$ ipython --no-banner

In [1]: import numpy as np

In [2]: np.set_printoptions(precision=3, suppress=True, linewidth=100, floatmode="fixed")

In [3]: W0 = np.loadtxt("dump.csv", delimiter=",")

In [4]: print(W0)
[[-0.241 -2.639 -1.007  0.820 -2.126  4.984  0.698]
 [-0.021 -3.873  0.788 -0.695  0.336  3.948 -1.454]
 [-0.026 -3.210 -1.805  1.489 -0.335  4.572 -0.981]
 [ 0.991 -5.282 -2.779 -2.902  0.354  5.921  2.463]
 [ 0.971 -4.718 -2.431 -1.248 -0.479  5.517  3.102]
 [ 0.187 -7.146 -2.671 -3.909  0.349  5.167  1.693]
 [ 0.109 -3.238 -0.672  0.090 -1.356  5.937  0.991]
 [ 0.321 -3.940  0.773  0.672  0.074  1.660  1.287]
 [ 1.755 -5.537 -3.324 -5.788  0.113  5.067  2.729]
 [ 0.712 -6.748 -2.686 -2.518 -1.171  7.528  0.082]
 [ 0.584 -3.323 -0.472 -0.598 -0.753  3.678 -0.713]
 [ 0.633 -3.845 -3.473 -3.772 -0.706  4.872  2.855]
 [-0.061 -6.360 -2.086 -3.528 -0.788  4.717  4.007]
 [-0.806 -6.261 -2.447 -3.348 -0.495  6.166  2.066]
 [ 1.177 -2.930 -2.128  0.128 -1.067  4.291  0.409]
 [-0.325 -3.795 -0.477  0.413 -1.561  4.750  0.016]
 [ 0.756 -1.561 -2.837  0.743 -0.715  4.474 -2.307]
 [ 1.429 -6.492  2.353  1.695 -0.877  3.224  1.944]
 [ 1.249 -7.100 -3.554 -2.348 -1.070  6.306  1.323]
 [ 1.164 -7.672 -2.626 -2.674 -0.905  4.955  2.546]
 [ 0.614 -3.253 -1.092  1.395 -2.748  3.248  0.136]
 [ 0.151 -3.119 -0.221  0.049 -1.251  4.537 -0.024]
 [ 0.741 -4.313 -1.237  1.250 -2.043  5.239  0.554]
 [ 1.582 -6.340 -4.126 -1.935 -1.315  6.218  1.405]
 [ 1.285 -4.606 -1.966 -0.716  0.679  4.894  0.588]
 [-1.378 -4.761 -0.864 -3.139 -0.763  5.376  3.457]]

In [5]: Xc = W0 - W0.mean(axis=0)

In [6]: V = np.linalg.svd(Xc)[2][:1]

In [7]: out = Xc - Xc @ V.T @ V

In [8]: print(np.cov(Xc @ V.T, rowvar=False))
8.416494206601582

In [9]: print(round(float(np.linalg.norm(out) / np.linalg.norm(Xc)), 3))
0.643

In [10]: x = np.array([-1, -3, -3, -2, -3, -3, -3])

In [11]: rhs = W0 @ x

In [12]: print(np.linalg.solve(W0.T @ W0, W0.T @ rhs))
[-1.000 -3.000 -3.000 -2.000 -3.000 -3.000 -3.000]

In [13]: print(np.linalg.lstsq(W0, rhs)[0])
[-1.000 -3.000 -3.000 -2.000 -3.000 -3.000 -3.000]

In [14]: print(np.round(np.linalg.pinv(W0) @ W0, 3) + 0)
[[1.000 0.000 0.000 0.000 0.000 0.000 0.000]
 [0.000 1.000 0.000 0.000 0.000 0.000 0.000]
 [0.000 0.000 1.000 0.000 0.000 0.000 0.000]
 [0.000 0.000 0.000 1.000 0.000 0.000 0.000]
 [0.000 0.000 0.000 0.000 1.000 0.000 0.000]
 [0.000 0.000 0.000 0.000 0.000 1.000 0.000]
 [0.000 0.000 0.000 0.000 0.000 0.000 1.000]]

In [15]: rng = np.random.default_rng(13)

In [16]: rhs = rhs + 0.3 * rng.normal(size=26)

In [17]: print(rhs)
[-0.581  1.253  2.612  2.803 -1.053 15.571 -4.727 -1.217 12.522 13.483  5.491  7.695  8.573 10.631
  3.053  2.552  6.486 -5.817 16.236 15.223  8.124  0.110  2.742 15.223  1.475  0.765]

In [18]: c, *_ = np.linalg.lstsq(W0, rhs)

In [19]: print(np.round(W0.T @ (rhs - W0 @ c), 3) + 0)
[0.000 0.000 0.000 0.000 0.000 0.000 0.000]

In [20]: print(np.round(np.linalg.norm(rhs - W0 @ c), 3))
1.14

In [21]: print(c)
[-1.127 -2.960 -3.172 -1.887 -3.093 -2.991 -2.894]

In [22]: print([round(float(np.linalg.norm(np.linalg.solve(W0.T @ W0 + lam * np.eye(7), W0.T @ rhs))), 2) for lam in (0, 1, 10, 100)])
[7.11, 6.46, 3.83, 1.29]

In [23]: X = np.load("sample13.npy")

In [24]: print(X)
[[ 1.000  0.000  0.000]
 [ 0.000  0.866 -0.500]
 [ 0.000  0.500  0.866]]

In [25]: def softmax(z):
    ...:     e = np.exp(z - z.max(axis=-1, keepdims=True))
    ...:     return e / e.sum(axis=-1, keepdims=True)
    ...: 

In [26]: print(softmax(X).sum(axis=1))
[1.000 1.000 1.000]

In [27]: print(softmax(X[0]))
[0.576 0.212 0.212]

In [28]: S = X @ X.T / np.sqrt(3)

In [29]: print(softmax(S).round(6).argmax(axis=1))
[0 1 2]

In [30]: print(softmax(S)[0] @ X)
[0.471 0.361 0.097]

In [31]: out = np.array([[8, 1], [1, 6], [8, 2]])

In [32]: print(np.linalg.matrix_rank(X @ out))
2

In [33]: print(out.T @ X.T)
[[ 8.000 -3.134  7.428]
 [ 1.000  4.196  4.732]]

In [34]: print(np.einsum("ij,ij->i", X, X))
[1.000 1.000 1.000]

In [35]: print(X @ out)
[[ 8.000  1.000]
 [-3.134  4.196]
 [ 7.428  4.732]]

In [36]: print(round(float(np.einsum("ij,ji->", X, X)), 3))
2.0

In [37]: M = np.loadtxt("out15.csv", delimiter=",")

In [38]: print(M)
[[ 0.400  0.300  1.200  0.800 -0.200  1.000  1.400  0.600]
 [ 0.700 -0.500 -0.800  0.200  2.100  1.200 -1.300  0.500]
 [ 0.516 -0.426 -1.151 -0.748 -1.477 -0.566  0.006 -0.024]
 [ 0.500 -0.400 -1.100 -0.800 -1.500 -0.600  0.000 -0.100]
 [-1.100  0.700 -1.300 -0.600 -0.100 -1.800 -0.200  1.200]
 [ 0.800  0.000 -0.200  1.000  1.000 -1.800 -0.900  0.800]
 [-0.700  0.800  1.500  0.300  0.000  2.100 -1.400  1.800]
 [ 0.300 -0.600  0.500  2.400 -0.800 -2.100  0.000  0.200]
 [ 0.800  1.300  0.200  0.800 -0.200 -1.500 -0.200  0.100]
 [-1.100  0.100 -0.300  0.400 -1.200  2.800  0.500  1.200]]

In [39]: out = M + rng.integers(-2, 3, (10, 7)) @ rng.integers(-2, 3, (7, 8))

In [40]: print(out)
[[ -3.600 -10.700   6.200   6.800  -7.200  -8.000   1.400  -7.400]
 [  4.700  -5.500  -3.800  -3.800   5.100   5.200   0.700   3.500]
 [  3.516  -6.426   4.849  -7.748  -2.477  -2.566  -5.994   1.976]
 [ -5.500  13.600   1.900  -2.800   1.500  -5.600  -5.000  -5.100]
 [  4.900  -1.300  -0.300  -5.600   6.900  -2.800   8.800  -0.800]
 [ -3.200   1.000  -3.200   9.000   1.000  -4.800  -4.900  -4.200]
 [  6.300  -0.200 -11.500   1.300   7.000   0.100   0.600   2.800]
 [  9.300  -3.600  -5.500  -1.600   3.200  -1.100   5.000   5.200]
 [ -0.200   6.300   3.200  -3.200   2.800  -0.500  -4.200   0.100]
 [  2.900   8.100   2.700  -6.600   1.800  -4.200  13.500  -0.800]]

In [41]: print(np.abs(out - M).sum(axis=1))
[50.000 28.000 33.000 43.000 33.000 28.000 34.000 37.000 21.000 47.000]

In [42]: print(np.linalg.matrix_rank(out - M, tol=1e-8))
7

In [43]: print(out - M)
[[ -4.000 -11.000   5.000   6.000  -7.000  -9.000   0.000  -8.000]
 [  4.000  -5.000  -3.000  -4.000   3.000   4.000   2.000   3.000]
 [  3.000  -6.000   6.000  -7.000  -1.000  -2.000  -6.000   2.000]
 [ -6.000  14.000   3.000  -2.000   3.000  -5.000  -5.000  -5.000]
 [  6.000  -2.000   1.000  -5.000   7.000  -1.000   9.000  -2.000]
 [ -4.000   1.000  -3.000   8.000   0.000  -3.000  -4.000  -5.000]
 [  7.000  -1.000 -13.000   1.000   7.000  -2.000   2.000   1.000]
 [  9.000  -3.000  -6.000  -4.000   4.000   1.000   5.000   5.000]
 [ -1.000   5.000   3.000  -4.000   3.000   1.000  -4.000   0.000]
 [  4.000   8.000   3.000  -7.000   3.000  -7.000  13.000  -2.000]]

In [44]: J = np.load("m.npy")

In [45]: print(J)
[[  1   0   4   4  -3   2   4]
 [  1   5   4   4  -3   3   1]
 [  0   5   0   2   0   4   2]
 [  3   5   5   1  -9   2   3]
 [  3   1   4   2  -9   1   4]
 [  4   4   1   1 -12   4   0]
 [  1   4   5   4  -3   3   2]
 [  2   1   5   3  -6   1   4]
 [  2   4   1   1  -6   4   2]]

In [46]: U, s, Vt = np.linalg.svd(J)

In [47]: V = Vt[:(s > 1e-8).sum()]

In [48]: x = J[5] + -1 * J[3] + rng.integers(2) * np.eye(7)[0]

In [49]: print(x)
[ 2.000 -1.000 -4.000  0.000 -3.000  2.000 -3.000]

In [50]: print(np.diag(V.T @ V))
[0.100 1.000 1.000 1.000 0.900 1.000 1.000]

In [51]: print(np.linalg.matrix_rank(np.vstack([J, x])))
7

In [52]: print(np.round(V.T @ V, 3) + 0)
[[ 0.100  0.000  0.000  0.000 -0.300  0.000  0.000]
 [ 0.000  1.000  0.000  0.000  0.000  0.000  0.000]
 [ 0.000  0.000  1.000  0.000  0.000  0.000  0.000]
 [ 0.000  0.000  0.000  1.000  0.000  0.000  0.000]
 [-0.300  0.000  0.000  0.000  0.900  0.000  0.000]
 [ 0.000  0.000  0.000  0.000  0.000  1.000  0.000]
 [ 0.000  0.000  0.000  0.000  0.000  0.000  1.000]]

In [53]: print(round(float(np.linalg.norm(x - V.T @ V @ x)), 3))
0.949

In [54]: out = J / np.linalg.norm(J, axis=1, keepdims=True)

In [55]: G = out @ out.T

In [56]: print(round(np.degrees(np.arccos(np.clip(G[8, 3], -1, 1))), 3))
24.159

In [57]: print(G[8])
[0.633 0.800 0.679 0.912 0.821 0.927 0.772 0.756 1.000]

In [58]: print(np.argwhere(np.triu(np.abs(G) > 0.95, 1)))
[[1 6]
 [4 7]]

In [59]: G = W0.T @ W0

In [60]: print(round(float(np.trace(G)), 3), round(float((W0 ** 2).sum()), 3))
1716.843 1716.843

In [61]: print(np.linalg.eigvalsh(G)[::-1])
[1482.172  117.781   56.654   25.174   20.653    8.619    5.791]

In [62]: print(np.linalg.svd(W0, compute_uv=False) ** 2)
[1482.172  117.781   56.654   25.174   20.653    8.619    5.791]

In [63]: feats = np.array([[3, 0, 5, 2, -3],
    ...:     [-4, 3, -4, -2, 0],
    ...:     [-5, 1, 5, -4, -5],
    ...:     [-2, -1, -1, 1, 2],
    ...:     [-2, 0, 4, 4, 0],
    ...:     [-1, 4, -1, 4, 5],
    ...:     [-5, 1, -2, 1, 5],
    ...:     [-5, 3, 3, -2, -2],
    ...:     [-5, -5, -2, 4, 3]])

In [64]: print(feats)
[[ 3  0  5  2 -3]
 [-4  3 -4 -2  0]
 [-5  1  5 -4 -5]
 [-2 -1 -1  1  2]
 [-2  0  4  4  0]
 [-1  4 -1  4  5]
 [-5  1 -2  1  5]
 [-5  3  3 -2 -2]
 [-5 -5 -2  4  3]]

In [65]: P = feats @ np.linalg.solve(feats.T @ feats, feats.T)

In [66]: print(np.diag(P))
[0.432 0.885 0.624 0.092 0.490 0.670 0.587 0.384 0.838]

In [67]: print(np.allclose(P @ P, P))
True

In [68]: print(round(float(np.linalg.norm(feats, 2)), 3))
13.99

In [69]: print(np.linalg.norm(feats, axis=1))
[6.856 6.708 9.592 3.317 6.000 7.681 7.483 7.141 8.888]

In [70]: print(round(float(np.linalg.norm(feats, "nuc")), 3))
44.585

In [71]: print(round(np.linalg.norm(feats, 1), 3), round(float(np.linalg.norm(feats, np.inf)), 3))
32.0 20.0

In [72]: print(np.linalg.norm(feats, axis=1).argmax())
2

In [73]: print(round(np.linalg.norm(feats[0], 1), 3), np.round(np.linalg.norm(feats[0], np.inf), 3))
13.0 5.0

In [74]: u = np.array([2, 3])

In [75]: print(np.correlate(feats[8], feats[5], "full"))
[-25 -45 -25  -3  18   5  15   8  -3]

In [76]: t = np.radians(14)

In [77]: Rm = np.eye(5)

In [78]: Rm[2, 2] = Rm[4, 4] = np.cos(t)

In [79]: Rm[2, 4], Rm[4, 2] = -np.sin(t), np.sin(t)

In [80]: print(Rm)
[[ 1.000  0.000  0.000  0.000  0.000]
 [ 0.000  1.000  0.000  0.000  0.000]
 [ 0.000  0.000  0.970  0.000 -0.242]
 [ 0.000  0.000  0.000  1.000  0.000]
 [ 0.000  0.000  0.242  0.000  0.970]]

In [81]: out = feats @ Rm.T

In [82]: print(np.linalg.svd(feats, compute_uv=False), np.linalg.svd(out, compute_uv=False))
[13.990 11.680  9.114  7.426  2.374] [13.990 11.680  9.114  7.426  2.374]

In [83]: print(np.allclose(np.linalg.norm(feats, axis=1), np.linalg.norm(out, axis=1)))
True

In [84]: print(np.allclose(feats @ feats.T, out @ out.T))
True

In [85]: K = np.load("case4.npy")

In [86]: print(K)
[[ 0  0 -1 -1  1 -4  2 -2]
 [ 0  0 -1 -3  1  0  1  1]
 [ 1  1  0 -2 -2 -2 -1  0]
 [ 1  3  2  0  0 -2 -3  0]
 [-1 -1  2  0  0  0 -2  3]
 [ 4  0  2  2  0  0  0  0]
 [-2 -1  1  3  2  0  0  3]
 [ 2 -1  0  0 -3  0 -3  0]]

In [87]: lab = rng.permutation(8)

In [88]: out = K[:, lab] * rng.choice([-1, 1], 8)

In [89]: print(out)
[[ 0 -2 -1 -2  0  1  4  1]
 [ 0  1 -1 -1  0  3  0  1]
 [ 1  0  2  1  1  2  2  0]
 [ 3  0  0  3  1  0  2 -2]
 [-1  3  0  2 -1  0  0 -2]
 [ 0  0  0  0  4 -2  0 -2]
 [-1  3 -2  0 -2 -3  0 -1]
 [-1  0  3  3  2  0  0  0]]

In [90]: U, _, Vt = np.linalg.svd(K.T @ out)

In [91]: print(np.round(np.linalg.lstsq(K, out)[0], 3) + 0)
[[ 0.000  0.000  0.000  0.000  1.000  0.000  0.000  0.000]
 [ 1.000  0.000  0.000  0.000  0.000  0.000  0.000  0.000]
 [ 0.000  0.000  0.000  0.000  0.000  0.000  0.000 -1.000]
 [ 0.000  0.000  0.000  0.000  0.000 -1.000  0.000  0.000]
 [ 0.000  0.000 -1.000  0.000  0.000  0.000  0.000  0.000]
 [ 0.000  0.000  0.000  0.000  0.000  0.000 -1.000  0.000]
 [ 0.000  0.000  0.000 -1.000  0.000  0.000  0.000  0.000]
 [ 0.000  1.000  0.000  0.000  0.000  0.000  0.000  0.000]]
